$ python3 -q
>>> import numpy as np
>>> from numpy import linalg as LA
>>> np.set_printoptions(suppress=True, linewidth=160)
>>> def rd(a):
...     return np.round(a, 2) + 0
... 
>>> E = np.array([[8.0, 4.0, 0.0, 0.0, 0.0, 0.0, 0.0, 0.0],
...     [4.0, 5.0, 4.0, 0.0, 0.0, 0.0, 0.0, 0.0],
...     [0.0, 4.0, 2.0, 4.0, 0.0, 0.0, 0.0, 0.0],
...     [0.0, 0.0, 4.0, 1.0, 4.0, 0.0, 0.0, 0.0],
...     [0.0, 0.0, 0.0, 4.0, 5.0, 4.0, 0.0, 0.0],
...     [0.0, 0.0, 0.0, 0.0, 4.0, 0.0, 4.0, 0.0],
...     [0.0, 0.0, 0.0, 0.0, 0.0, 4.0, 6.0, 4.0],
...     [0.0, 0.0, 0.0, 0.0, 0.0, 0.0, 4.0, 8.0]])
>>> # symmetric
>>> M2 = LA.inv(E)
>>> rd(LA.det(E) * LA.det(M2))
np.float64(1.0)
>>> rd(E @ M2)
array([[1., 0., 0., 0., 0., 0., 0., 0.],
       [0., 1., 0., 0., 0., 0., 0., 0.],
       [0., 0., 1., 0., 0., 0., 0., 0.],
       [0., 0., 0., 1., 0., 0., 0., 0.],
       [0., 0., 0., 0., 1., 0., 0., 0.],
       [0., 0., 0., 0., 0., 1., 0., 0.],
       [0., 0., 0., 0., 0., 0., 1., 0.],
       [0., 0., 0., 0., 0., 0., 0., 1.]])
>>> rd(LA.cond(E))
np.float64(14.17)
>>> rd(LA.det(E) * M2)
array([[  86784.,  -80896.,   14336.,   73728.,  -32768.,  -32768.,   32768.,  -16384.],
       [ -80896.,  161792.,  -28672., -147456.,   65536.,   65536.,  -65536.,   32768.],
       [  14336.,  -28672.,   21504.,  110592.,  -49152.,  -49152.,   49152.,  -24576.],
       [  73728., -147456.,  110592.,   92160.,  -40960.,  -40960.,   40960.,  -20480.],
       [ -32768.,   65536.,  -49152.,  -40960.,   59392.,   59392.,  -59392.,   29696.],
       [ -32768.,   65536.,  -49152.,  -40960.,   59392.,  -33280.,   33280.,  -16640.],
       [  32768.,  -65536.,   49152.,   40960.,  -59392.,   33280.,   59392.,  -29696.],
       [ -16384.,   32768.,  -24576.,  -20480.,   29696.,  -16640.,  -29696.,   61184.]])
>>> np.allclose(M2, E.T)
False
>>> rd(LA.slogdet(E)[0])
np.float64(1.0)
>>> np.all(LA.eigvalsh(E) > 0)
np.False_
>>> x0 = np.array([1, 0, 1, 0, 2, 1, 1, 1])
>>> a = np.maximum(E @ x0, 0)
>>> rd(np.tanh(E @ x0))
array([1.  , 1.  , 0.96, 1.  , 1.  , 1.  , 1.  , 1.  ])
>>> np.maximum(E @ x0, 0) - np.maximum(-E @ x0, 0)
array([ 8.,  8.,  2., 12., 14., 12., 14., 12.])
>>> np.flatnonzero(a > 1e-9)
array([0, 1, 2, 3, 4, 5, 6, 7])
>>> E.T @ a
array([ 96.,  80.,  84.,  76., 166., 112., 180., 152.])
>>> a
array([ 8.,  8.,  2., 12., 14., 12., 14., 12.])
>>> E * (a > 1e-9)[:, None]
array([[8., 4., 0., 0., 0., 0., 0., 0.],
       [4., 5., 4., 0., 0., 0., 0., 0.],
       [0., 4., 2., 4., 0., 0., 0., 0.],
       [0., 0., 4., 1., 4., 0., 0., 0.],
       [0., 0., 0., 4., 5., 4., 0., 0.],
       [0., 0., 0., 0., 4., 0., 4., 0.],
       [0., 0., 0., 0., 0., 4., 6., 4.],
       [0., 0., 0., 0., 0., 0., 4., 8.]])
>>> arr = np.load("out7.npy")
>>> arr
array([[1.  , 0.2 , 0.04, 0.01, 0.  , 0.  , 0.  ],
       [0.2 , 1.  , 0.2 , 0.04, 0.01, 0.  , 0.  ],
       [0.04, 0.2 , 1.  , 0.2 , 0.04, 0.01, 0.  ],
       [0.01, 0.04, 0.2 , 1.  , 0.2 , 0.04, 0.01],
       [0.  , 0.01, 0.04, 0.2 , 1.  , 0.2 , 0.04],
       [0.  , 0.  , 0.01, 0.04, 0.2 , 1.  , 0.2 ],
       [0.  , 0.  , 0.  , 0.01, 0.04, 0.2 , 1.  ]])
>>> # equal to its transpose
>>> evals, vecs = LA.eigh(arr)
>>> x0 = np.array([2, 1, 1, 0, 2, 1, 1])
>>> rd(vecs * np.maximum(evals, 0) @ vecs.T)
array([[1.  , 0.2 , 0.04, 0.01, 0.  , 0.  , 0.  ],
       [0.2 , 1.  , 0.2 , 0.04, 0.01, 0.  , 0.  ],
       [0.04, 0.2 , 1.  , 0.2 , 0.04, 0.01, 0.  ],
       [0.01, 0.04, 0.2 , 1.  , 0.2 , 0.04, 0.01],
       [0.  , 0.01, 0.04, 0.2 , 1.  , 0.2 , 0.04],
       [0.  , 0.  , 0.01, 0.04, 0.2 , 1.  , 0.2 ],
       [0.  , 0.  , 0.  , 0.01, 0.04, 0.2 , 1.  ]])
>>> np.abs(arr).sum(axis=1).max(), rd(np.abs(evals).max())
(np.float64(1.5), np.float64(1.44))
>>> rd(x0 @ arr @ x0)
np.float64(14.94)
>>> rd(x0 @ arr @ x0 / (x0 @ x0)), rd(evals[0]), rd(evals[-1])
(np.float64(1.25), np.float64(0.68), np.float64(1.44))
>>> u = np.array([2, 2, 3, 2, 1, 1, 2])
>>> M2 = arr + np.outer(u, np.eye(7)[2])
>>> LA.matrix_rank(LA.inv(M2) - LA.inv(arr), tol=1e-8)
np.int64(1)
>>> data = np.loadtxt("layer18.csv", delimiter=",")
>>> rd(data)
array([[ 0.04, -0.1 , -0.24,  0.11],
       [-0.1 ,  1.79, -0.18, -0.57],
       [-0.24, -0.18,  1.82, -0.48],
       [ 0.11, -0.57, -0.48,  0.34]])
>>> left, sv, Vt = LA.svd(data, full_matrices=False)
>>> rd(sv / sv[0])
array([1., 1., 0., 0.])
>>> (sv > 1e-8).sum()
np.int64(2)
>>> rd(np.cumsum(sv ** 2) / np.sum(sv ** 2))
array([0.5, 1. , 1. , 1. ])
>>> rd(left.T @ left)
array([[1., 0., 0., 0.],
       [0., 1., 0., 0.],
       [0., 0., 1., 0.],
       [0., 0., 0., 1.]])
>>> rd(sv)
array([2., 2., 0., 0.])
>>> rd(Vt @ Vt.T)
array([[1., 0., 0., 0.],
       [0., 1., 0., 0.],
       [0., 0., 1., 0.],
       [0., 0., 0., 1.]])
>>> rd(left.T @ data @ Vt.T)
array([[2., 0., 0., 0.],
       [0., 2., 0., 0.],
       [0., 0., 0., 0.],
       [0., 0., 0., 0.]])
>>> rd(np.sqrt((sv ** 2).sum())), rd(LA.norm(data))
(np.float64(2.83), np.float64(2.83))
>>> rng = np.random.default_rng(136030)
>>> z = rng.permutation(4)
>>> z
array([3, 1, 2, 0])
>>> M2 = data[z][:, z]
>>> np.allclose(M2, data)
False
>>> rd(np.trace(M2))
np.float64(4.0)
>>> X = np.loadtxt("test0.csv", delimiter=",")
>>> X
array([[ 6., -1.,  2.,  2.,  2.,  0.,  0.,  1.],
       [ 0.,  8., -2.,  2.,  2.,  0.,  1., -1.],
       [-2.,  1.,  1., -1., -1.,  1., -2.,  1.],
       [-2., -1.,  1., 11., -2.,  2.,  2.,  2.],
       [ 1.,  0., -2.,  2.,  0.,  0.,  0.,  1.],
       [ 0.,  2., -2.,  1.,  2.,  2., -1.,  0.],
       [ 1.,  2., -1.,  2.,  2., -2.,  9.,  0.],
       [ 2., -2.,  0.,  2.,  0.,  2., -2.,  8.]])
>>> Q, r_ = LA.qr(X)
>>> rd(np.abs(np.diag(r_)))
array([ 7.07,  8.82,  3.4 , 11.91,  1.7 ,  3.52,  2.61,  1.7 ])
>>> M2 = X + rng.integers(-2, 3, (8, 7)) @ rng.integers(-2, 3, (7, 8))
>>> M2
array([[  8.,  -1.,   1.,   1.,   1.,   1.,   4.,   3.],
       [  2.,  15.,  -2.,  -3.,  -7.,  -2.,   6.,   5.],
       [ -6.,   0.,   6.,   0.,  -4.,   5.,  -2.,  -1.],
       [  6.,   3.,  -5.,   9.,   4.,   9.,  -5.,  -4.],
       [ -9., -10.,   0.,   0.,  -6.,  -4.,   6.,   2.],
       [  0.,  -2.,  -5.,   5.,   7.,   6.,  -6.,  -7.],
       [ -4.,  -2.,   5.,   3.,  -2.,   3.,  15.,  -1.],
       [  1.,   2.,   1.,   2.,   2.,  -6.,  -8.,  10.]])
>>> np.abs(M2 - X).sum(axis=1)
array([12., 36., 20., 46., 41., 32., 32., 24.])
>>> rd(LA.det(X))
np.float64(-67080.0)
>>> np.allclose(X, X.T)
False
>>> rd(LA.matrix_power(X, 4))
array([[  191., -2670.,  1142.,  5491., -1021.,  2123.,  -803.,  3954.],
       [ -776.,  4376., -1204.,  9786.,   662.,   124.,  6560.,   196.],
       [ -109.,   286.,  -296., -3093.,    67.,   -37., -2501.,  -932.],
       [-3810., -1570.,   344., 15378., -2319.,  3561.,  4690.,  6237.],
       [ -329., -1076.,   455.,  4080.,  -592.,  1066.,   767.,  2098.],
       [ -384.,   534.,   -87.,  3639.,  -168.,   594.,  1080.,   663.],
       [  600.,  2574.,  -520., 12414.,   894.,  -342., 10720.,  2606.],
       [  538., -6052.,  1892.,  4794., -1966.,  4090., -5764.,  7262.]])
>>> rd(np.abs(LA.eigvals(X)).max())
np.float64(11.44)
>>> rd(np.sort(np.abs(LA.eigvals(X))))
array([ 0.49,  1.54,  3.57,  4.43,  6.34,  6.77, 11.44, 11.44])
>>> x0 = np.array([2, 3, 5, 5, 0, 2, 4, 0])
>>> a = np.maximum(X @ x0, 0)
>>> X * (a > 1e-9)[:, None]
array([[ 6., -1.,  2.,  2.,  2.,  0.,  0.,  1.],
       [ 0.,  8., -2.,  2.,  2.,  0.,  1., -1.],
       [-0.,  0.,  0., -0., -0.,  0., -0.,  0.],
       [-2., -1.,  1., 11., -2.,  2.,  2.,  2.],
       [ 1.,  0., -2.,  2.,  0.,  0.,  0.,  1.],
       [ 0.,  2., -2.,  1.,  2.,  2., -1.,  0.],
       [ 1.,  2., -1.,  2.,  2., -2.,  9.,  0.],
       [ 2., -2.,  0.,  2.,  0.,  2., -2.,  8.]])
>>> X.T @ a
array([ 99., 214.,  16., 932.,  76.,  50., 554., 165.])
>>> np.maximum(X @ (3 * x0), 0)
array([ 87.,  84.,   0., 195.,   6.,   3., 135.,  12.])
>>> z = rng.permutation(8)
>>> M2 = X[:, z] * rng.choice([-1, 1], 8)
>>> M2
array([[ -2.,  -2.,   0.,   0.,   2.,   6.,  -1.,   1.],
       [ -2.,   2.,   1.,   0.,   2.,   0.,   1.,  -8.],
       [  1.,  -1.,  -2.,   1.,  -1.,  -2.,  -1.,  -1.],
       [-11.,  -1.,   2.,   2.,  -2.,  -2.,  -2.,   1.],
       [ -2.,   2.,   0.,   0.,   0.,   1.,  -1.,  -0.],
       [ -1.,   2.,  -1.,   2.,   2.,   0.,  -0.,  -2.],
       [ -2.,   1.,   9.,  -2.,   2.,   1.,  -0.,  -2.],
       [ -2.,  -0.,  -2.,   2.,   0.,   2.,  -8.,   2.]])
>>> left, _, Vt = LA.svd(X.T @ M2)
>>> rd(LA.lstsq(X, M2)[0])
array([[ 0.,  0.,  0.,  0.,  0.,  1.,  0.,  0.],
       [ 0.,  0.,  0.,  0.,  0.,  0.,  0., -1.],
       [ 0., -1.,  0.,  0.,  0.,  0.,  0.,  0.],
       [-1.,  0.,  0.,  0.,  0.,  0.,  0.,  0.],
       [ 0.,  0.,  0.,  0.,  1.,  0.,  0.,  0.],
       [ 0.,  0.,  0.,  1.,  0.,  0.,  0.,  0.],
       [ 0.,  0.,  1.,  0.,  0.,  0.,  0.,  0.],
       [ 0.,  0.,  0.,  0.,  0.,  0., -1.,  0.]])
>>> z
array([3, 2, 6, 5, 4, 0, 7, 1])
>>> feats = np.loadtxt("data.csv", delimiter=",")
>>> feats
array([[ 4.1 , -2.3 ,  8.83],
       [-6.33, -5.47,  5.48],
       [ 9.46,  3.1 , -0.96],
       [-6.79, -6.4 , -3.6 ],
       [ 5.02, -8.25, -2.6 ],
       [ 9.05, -2.63,  3.35],
       [ 4.19,  6.07,  6.75],
       [ 6.09, -0.78,  7.89],
       [ 6.27, -6.6 , -4.14],
       [ 2.75,  1.71,  9.46],
       [ 4.27,  7.44, -5.14],
       [-3.03,  3.17,  8.99],
       [-4.68,  8.68,  1.65],
       [ 9.3 , -0.36, -3.65],
       [-8.95, -3.42, -2.85],
       [ 9.03, -1.29,  4.09],
       [-0.71,  8.47, -5.26],
       [-0.68,  7.24,  6.87],
       [ 8.29,  5.38,  1.49],
       [ 5.88,  4.84, -6.47],
       [ 9.69,  2.45, -0.31],
       [ 7.69, -4.43,  4.61],
       [-1.26,  3.06, -9.44],
       [-4.26, -5.66, -7.06],
       [-8.12, -5.72, -1.17],
       [-6.32, -6.32, -4.49],
       [ 1.77,  8.49, -4.98],
       [ 4.86,  8.65,  1.25],
       [ 3.58, -5.64, -7.44]])
>>> Q, r_ = LA.qr(feats)
>>> rd(np.abs(np.diag(r_)))
array([33.48, 29.24, 29.38])
>>> rd(r_)
array([[-33.48,  -6.25,  -4.13],
       [  0.  ,  29.24,   2.14],
       [  0.  ,   0.  ,  29.38]])
>>> Q.shape, r_.shape
((29, 3), (3, 3))
>>> np.allclose(r_.T @ r_, feats.T @ feats)
True
